$ python -q
>>> import numpy as np
>>> import numpy.linalg as la
>>> np.set_printoptions(precision=2, suppress=True, linewidth=100, floatmode="fixed")
>>> F = np.load("mat.npy")
>>> F
array([[-3.67,  0.43, -1.52],
       [ 1.47, -0.50, -3.69],
       [-0.59, -3.95,  0.30]])
>>> q, r_ = la.qr(F)
>>> q.shape, r_.shape
((3, 3), (3, 3))
>>> q @ r_
array([[-3.67,  0.43, -1.52],
       [ 1.47, -0.50, -3.69],
       [-0.59, -3.95,  0.30]])
>>> q
array([[-0.92,  0.11, -0.38],
       [ 0.37, -0.12, -0.92],
       [-0.15, -0.99,  0.07]])
>>> np.round(abs(r_[0, 0]), 2), round(la.norm(F[:, 0]), 2)
(np.float64(4.0), np.float64(4.0))
>>> round(float(np.trace(q @ q.T)), 2)
3.0
>>> np.abs(np.diag(r_))
array([4.00, 4.00, 4.00])
>>> vec = np.array([-3, -1, 2])
>>> [p for p in range(1, 25) if np.allclose(la.matrix_power(q, p), np.eye(3))]
[]
>>> np.sort(np.abs(np.degrees(np.angle(la.eigvals(q)))))
array([  0.00, 169.77, 169.77])
>>> np.abs(la.eigvals(q))
array([1.00, 1.00, 1.00])
>>> la.inv(q)
array([[-0.92,  0.37, -0.15],
       [ 0.11, -0.12, -0.99],
       [-0.38, -0.92,  0.07]])
>>> round(la.norm(vec), 2), round(la.norm(q @ vec), 2)
(np.float64(3.74), np.float64(3.74))
>>> f, g = F[1], F[0]
>>> f @ f
np.float64(16.0)
>>> np.round(f @ g, 2)
np.float64(0.0)
>>> pr = (f @ g) / (f @ f) * f
>>> round(la.norm(f + g) ** 2 + la.norm(f - g) ** 2, 2)
np.float64(64.0)
>>> f = np.array([1, 2, 2])
>>> out = F + np.outer(f, np.eye(3)[1])
>>> la.matrix_rank(out - F)
np.int64(1)
>>> la.matrix_rank(la.inv(out) - la.inv(F), tol=1e-8)
np.int64(1)
>>> out = F / la.norm(F, axis=1, keepdims=True)
>>> gram = out @ out.T
>>> (np.abs(gram) > 0.9).astype(int)
array([[1, 0, 0],
       [0, 1, 0],
       [0, 0, 1]])
>>> la.norm(out, axis=1)
array([1.00, 1.00, 1.00])
>>> arr = np.loadtxt("block10.csv", delimiter=",")
>>> arr.round(2) + 0
array([[-0.72, -0.36,  1.64,  0.64],
       [-3.92, -1.96,  0.04, -0.96],
       [-0.68, -0.34,  1.66,  0.66],
       [ 0.12,  0.06,  2.06,  1.06],
       [ 1.11,  0.56,  2.56,  1.56],
       [-4.00, -2.00,  0.00, -1.00],
       [-2.99, -1.49,  0.51, -0.49],
       [-3.19, -1.59,  0.41, -0.59],
       [-0.51, -0.25,  1.75,  0.75],
       [-0.45, -0.22,  1.78,  0.78]])
>>> Ac = arr - arr.mean(axis=0)
>>> evecs = la.svd(Ac)[2][:2]
>>> out = Ac - Ac @ evecs.T @ evecs
>>> la.norm(out, axis=1).round(6).argmax()
np.int64(0)
>>> np.round(np.cov(Ac @ evecs.T, rowvar=False), 2) + 0
array([[5.83, 0.00],
       [0.00, 0.00]])
>>> np.round((Ac @ evecs.T).std(axis=0), 2) + 0
array([2.29, 0.00])
>>> np.diag(evecs.T @ evecs)
array([0.68, 0.15, 0.99, 0.18])
>>> np.round(out.std(axis=0), 2) + 0
array([0.00, 0.00, 0.00, 0.00])
>>> rng = np.random.default_rng(496025)
>>> data = np.eye(6, dtype=int)[rng.permutation(6)]
>>> data
array([[0, 0, 0, 0, 1, 0],
       [0, 0, 1, 0, 0, 0],
       [0, 0, 0, 1, 0, 0],
       [0, 0, 0, 0, 0, 1],
       [1, 0, 0, 0, 0, 0],
       [0, 1, 0, 0, 0, 0]])
>>> f, g = data[3], data[0]
>>> f @ g
np.int64(0)
>>> f @ f
np.int64(1)
>>> pr = (f @ g) / (f @ f) * f
>>> g - pr
array([0.00, 0.00, 0.00, 0.00, 1.00, 0.00])
>>> pr
array([0.00, 0.00, 0.00, 0.00, 0.00, 0.00])
>>> (g - pr) @ f
np.float64(0.0)
>>> la.matrix_rank(np.outer(f, g))
np.int64(1)
>>> W0 = np.loadtxt("test18.csv", delimiter=",")
>>> W0
array([[6.00, 2.00, 3.00, 2.00, 2.00],
       [2.00, 0.00, 2.00, 0.00, 0.00],
       [0.00, 0.00, 0.00, 0.00, 0.00],
       [0.00, 0.00, 0.00, 0.00, 0.00],
       [2.00, 0.00, 1.00, 0.00, 2.00],
       [0.00, 0.00, 0.00, 0.00, 2.00],
       [0.00, 0.00, 0.00, 0.00, 0.00],
       [0.00, 0.00, 0.00, 0.00, 0.00],
       [2.00, 0.00, 2.00, 0.00, 0.00],
       [0.00, 0.00, 0.00, 0.00, 2.00],
       [2.00, 1.00, 2.00, 0.00, 0.00],
       [0.00, 0.00, 0.00, 0.00, 0.00],
       [2.00, 1.00, 0.00, 2.00, 0.00],
       [0.00, 0.00, 0.00, 0.00, 0.00],
       [0.00, 0.00, 0.00, 0.00, 0.00],
       [4.00, 1.00, 3.00, 0.00, 2.00],
       [0.00, 0.00, 0.00, 0.00, 0.00],
       [2.00, 1.00, 2.00, 0.00, 0.00],
       [2.00, 1.00, 2.00, 0.00, 0.00],
       [2.00, 1.00, 0.00, 2.00, 0.00],
       [2.00, 1.00, 2.00, 0.00, 0.00],
       [2.00, 0.00, 1.00, 0.00, 2.00],
       [0.00, 0.00, 0.00, 0.00, 0.00]])
>>> out = np.array([[0, 0], [-3, 1], [2, 2]])
>>> np.einsum("ik,kj->ji", F, out)
array([[-4.34, -5.88, 12.43],
       [-2.61, -7.87, -3.35]])
>>> np.einsum("ij->j", F)
array([-2.79, -4.01, -4.91])
>>> F @ out
array([[-4.34, -2.61],
       [-5.88, -7.87],
       [12.43, -3.35]])
>>> np.einsum("ik,kj->ij", F, out)
array([[-4.34, -2.61],
       [-5.88, -7.87],
       [12.43, -3.35]])
>>> la.matrix_rank(np.vstack([F, out.T]))
np.int64(3)
>>> la.matrix_rank(F @ out)
np.int64(2)
